$ python -q
>>> import numpy as np
>>> from numpy import linalg as LA
>>> np.set_printoptions(precision=1, suppress=True, linewidth=140)
>>> W0 = np.loadtxt("data.csv", delimiter=",")
>>> W0
array([[-2.,  0., -4.,  0.,  3., -2.,  0.,  0., -4., -1.],
       [ 0.,  0.,  0.,  0.,  0.,  0.,  0.,  0.,  0.,  0.],
       [ 0.,  0., -2.,  0., -1., -5.,  0.,  0., -3.,  5.],
       [ 0.,  0.,  0.,  5.,  0.,  0., -2., -4.,  0.,  0.],
       [ 0.,  0.,  4.,  0., -2.,  1.,  0.,  0., -1.,  5.],
       [-5.,  0.,  1.,  0., -3.,  2.,  0.,  0.,  2.,  2.],
       [ 0.,  0.,  0., -2.,  0.,  0., -3.,  2.,  0.,  0.],
       [ 0.,  0.,  0.,  5.,  0.,  0., -4.,  0.,  0.,  0.],
       [ 5.,  0., -1.,  0., -5.,  0.,  0.,  0., -1., -2.],
       [ 4.,  0., -5.,  0.,  1., -5.,  0.,  0., -3., -5.]])
>>> rng = np.random.default_rng(40779)
>>> labels = rng.permutation(10)
>>> labels
array([4, 9, 2, 0, 5, 3, 1, 6, 8, 7])
>>> Y = W0[labels][:, labels]
>>> np.sort(np.abs(LA.eigvals(Y)))
array([0. , 1.7, 3. , 4.6, 4.6, 4.9, 4.9, 5.4, 7.9, 7.9])
>>> np.trace(Y)
np.float64(-8.0)
>>> arr = np.load("dump.npy")
>>> arr
array([[-1.3, -1.9,  0.8,  0.3,  0.7,  0.9,  0.1,  1.1],
       [-1.7,  0.4,  2. ,  1.2, -1.2,  1.2, -0.7,  0.2],
       [-0.9, -0.7,  2.2, -1.4, -1.1, -0.3, -0.2, -1.3],
       [ 1.5, -1.2,  0.4,  1.3,  1. ,  1.6, -0.5, -1.6]])
>>> x = np.array([2, 3, 3, 3, 2, 2, 2, 3])
>>> h1 = np.maximum(arr @ x, 0)
>>> np.flatnonzero(h1 > 1e-9)
array([0, 1, 3])
>>> arr.T @ h1
array([-7.6, -5.3, 16.1, 13.5, -2.8, 15.7, -6.4, -3.1])
>>> left, sv, VT = LA.svd(arr, full_matrices=False)
>>> np.round(np.abs(VT[0]), 1) + 0
array([0.5, 0.2, 0.7, 0. , 0.3, 0.2, 0.1, 0.1])
>>> np.round(VT @ VT.T, 1) + 0
array([[1., 0., 0., 0.],
       [0., 1., 0., 0.],
       [0., 0., 1., 0.],
       [0., 0., 0., 1.]])
>>> sv
array([4.2, 3.5, 2.8, 2.3])
>>> Y = arr + rng.integers(-2, 3, (4, 2)) @ rng.integers(-2, 3, (2, 8))
>>> Y
array([[ 0.7, -0.9, -1.2, -3.7,  4.7,  2.9,  3.1,  5.1],
       [-5.7,  4.4, -6. , -2.8,  2.8,  3.2,  5.3, -1.8],
       [-2.9,  2.3, -3.8, -5.4,  2.9,  1.7,  4.8, -1.3],
       [ 5.5, -5.2,  8.4,  5.3, -3. , -0.4, -6.5,  0.4]])
>>> np.round(LA.svd(Y - arr, compute_uv=False), 1) + 0
array([21.8,  7. ,  0. ,  0. ])
>>> Y - arr
array([[ 2.,  1., -2., -4.,  4.,  2.,  3.,  4.],
       [-4.,  4., -8., -4.,  4.,  2.,  6., -2.],
       [-2.,  3., -6., -4.,  4.,  2.,  5.,  0.],
       [ 4., -4.,  8.,  4., -4., -2., -6.,  2.]])
